$ ipython --no-banner

In [1]: import numpy as np

In [2]: from numpy import linalg as LA

In [3]: np.set_printoptions(precision=2, suppress=True, linewidth=200)

In [4]: def tidy(a):
   ...:     return np.round(a, 2) + 0
   ...: 

In [5]: W0 = np.load("block16.npy")

In [6]: W0
Out[6]: 
array([[ 2,  8,  1,  0,  0,  0, 10,  0, 12,  0,  0],
       [ 2, 11,  1,  0,  0,  0, 16,  0, 18,  0,  0],
       [ 2, 11,  1,  0,  0,  0, 16,  0, 18,  0,  0],
       [ 2,  0,  1,  0, 10,  6,  0,  5,  0,  6, 10],
       [ 2,  7,  1,  0,  0,  0,  8,  0, 10,  0,  0],
       [ 2,  0,  1,  0,  6,  4,  0,  3,  0,  4,  6],
       [ 2,  4,  1,  0,  0,  0,  2,  0,  4,  0,  0],
       [ 2,  6,  1,  0,  0,  0,  6,  0,  8,  0,  0],
       [ 2,  5,  1,  0,  0,  0,  4,  0,  6,  0,  0],
       [ 2,  0,  1,  0, 10,  6,  0,  5,  0,  6, 10]])

In [7]: rk = LA.matrix_rank(W0)

In [8]: rk
Out[8]: np.int64(4)

In [9]: N = LA.svd(W0)[2][rk:].T

In [10]: [int(LA.matrix_rank(np.delete(W0, i, axis=0))) for i in range(10)]
Out[10]: [4, 4, 4, 4, 4, 3, 4, 4, 4, 4]

In [11]: np.allclose(W0 @ N, 0)
Out[11]: True

In [12]: LA.matrix_rank(W0.T @ W0), LA.matrix_rank(W0 @ W0.T)
Out[12]: (np.int64(4), np.int64(4))

In [13]: u, r1 = W0[9], W0[3]

In [14]: u @ u
Out[14]: np.int64(302)

In [15]: p = (u @ r1) / (u @ u) * u

In [16]: print((r1 - p) @ u)
0.0

In [17]: LA.matrix_rank(np.outer(u, r1))
Out[17]: np.int64(1)

In [18]: print(LA.lstsq(W0[:-1].T, W0[-1])[2])
4

In [19]: np.unique(W0.round(6), axis=0).shape
Out[19]: (8, 11)

In [20]: tidy(LA.norm(W0, axis=1))
Out[20]: array([17.69, 26.57, 26.57, 17.38, 14.76, 10.86,  6.4 , 11.87,  9.06, 17.38])

In [21]: tidy(LA.norm(W0, 1)), tidy(LA.norm(W0, np.inf))
Out[21]: (np.float64(76.0), np.float64(48.0))

In [22]: tidy(LA.norm(W0) ** 2 / LA.norm(W0, 2) ** 2)
Out[22]: np.float64(1.34)

In [23]: tidy(LA.norm(W0, "nuc"))
Out[23]: np.float64(78.48)

In [24]: tidy(LA.norm(W0[9], 1)), tidy(LA.norm(W0[9], np.inf))
Out[24]: (np.float64(40.0), np.float64(10.0))

In [25]: arr = np.load("arr.npy")

In [26]: print(arr)
[[10  6  1  6  4  5  3  6  5  4  9  7  8  2  5  7]
 [ 3  5  5  3  7  1  9  3  9  6  3  9  4  6  8  4]
 [ 6  4  8  9  4  5  5  7  2  6  9  0  6  5  6  1]
 [ 5  5  7  3  4  2  4  1  4  1  9  1  1  7  9  2]
 [ 2  6  8  8  4  8  7  9  2  4  0  9  1  6  9  8]
 [ 8  5  4  5  3 17  3  6  7  9  2  0  5  9  0  3]
 [ 7  1  0  3  4  4 12  7  5  4  4  7  7  2  4  4]
 [ 1  6  6  5  1  4  4  3  5  1  3  6  2  3  9  8]
 [ 8  4  0  8  7  0  1  9  6  7  9  1  4  9  1  3]
 [ 3  5  5  7  8  2  0  9  3  7  2  1  1  5  3  7]
 [ 1  4  7  7  6  7  1  1  3  7 10  4  9  9  8  8]
 [ 1  3  9  2  0  6  8  4  7  3  0 10  7  5  2  7]
 [ 5  6  7  7  0  5  1  4  1  5  5  5 10  0  5  2]
 [ 5  9  9  7  4  1  5  7  2  7  4  0  0  3  5  7]
 [ 5  5  1  8  6  6  5  3  3  5  1  4  2  5  3  3]
 [ 6  2  8  0  1  7  0  6  3  4  9  9  7  8  1  8]]

In [27]: rng = np.random.default_rng(51224)

In [28]: idx = rng.permutation(16)

In [29]: M2 = arr[:, idx] * rng.choice([-1, 1], 16)

In [30]: M2
Out[30]: 
array([[ -6,  -9,   7,  -7,  -6,  -4,  -8,   2, -10,   3,  -5,   5,  -6,  -1,   4,   5],
       [ -3,  -3,   9,  -4,  -5,  -7,  -4,   6,  -3,   9,  -9,   8,  -3,  -5,   6,   1],
       [ -7,  -9,   0,  -1,  -4,  -4,  -6,   5,  -6,   5,  -2,   6,  -9,  -8,   6,   5],
       [ -1,  -9,   1,  -2,  -5,  -4,  -1,   7,  -5,   4,  -4,   9,  -3,  -7,   1,   2],
       [ -9,   0,   9,  -8,  -6,  -4,  -1,   6,  -2,   7,  -2,   9,  -8,  -8,   4,   8],
       [ -6,  -2,   0,  -3,  -5,  -3,  -5,   9,  -8,   3,  -7,   0,  -5,  -4,   9,  17],
       [ -7,  -4,   7,  -4,  -1,  -4,  -7,   2,  -7,  12,  -5,   4,  -3,   0,   4,   4],
       [ -3,  -3,   6,  -8,  -6,  -1,  -2,   3,  -1,   4,  -5,   9,  -5,  -6,   1,   4],
       [ -9,  -9,   1,  -3,  -4,  -7,  -4,   9,  -8,   1,  -6,   1,  -8,   0,   7,   0],
       [ -9,  -2,   1,  -7,  -5,  -8,  -1,   5,  -3,   0,  -3,   3,  -7,  -5,   7,   2],
       [ -1, -10,   4,  -8,  -4,  -6,  -9,   9,  -1,   1,  -3,   8,  -7,  -7,   7,   7],
       [ -4,   0,  10,  -7,  -3,   0,  -7,   5,  -1,   8,  -7,   2,  -2,  -9,   3,   6],
       [ -4,  -5,   5,  -2,  -6,   0, -10,   0,  -5,   1,  -1,   5,  -7,  -7,   5,   5],
       [ -7,  -4,   0,  -7,  -9,  -4,   0,   3,  -5,   5,  -2,   5,  -7,  -9,   7,   1],
       [ -3,  -1,   4,  -3,  -5,  -6,  -2,   5,  -5,   5,  -3,   3,  -8,  -1,   5,   6],
       [ -6,  -9,   9,  -8,  -2,  -1,  -7,   8,  -6,   0,  -3,   1,   0,  -8,   4,   7]])

In [31]: U, _, Vh = LA.svd(arr.T @ M2)

In [32]: print(idx)
[ 7 10 11 15  1  4 12 13  0  6  8 14  3  2  9  5]
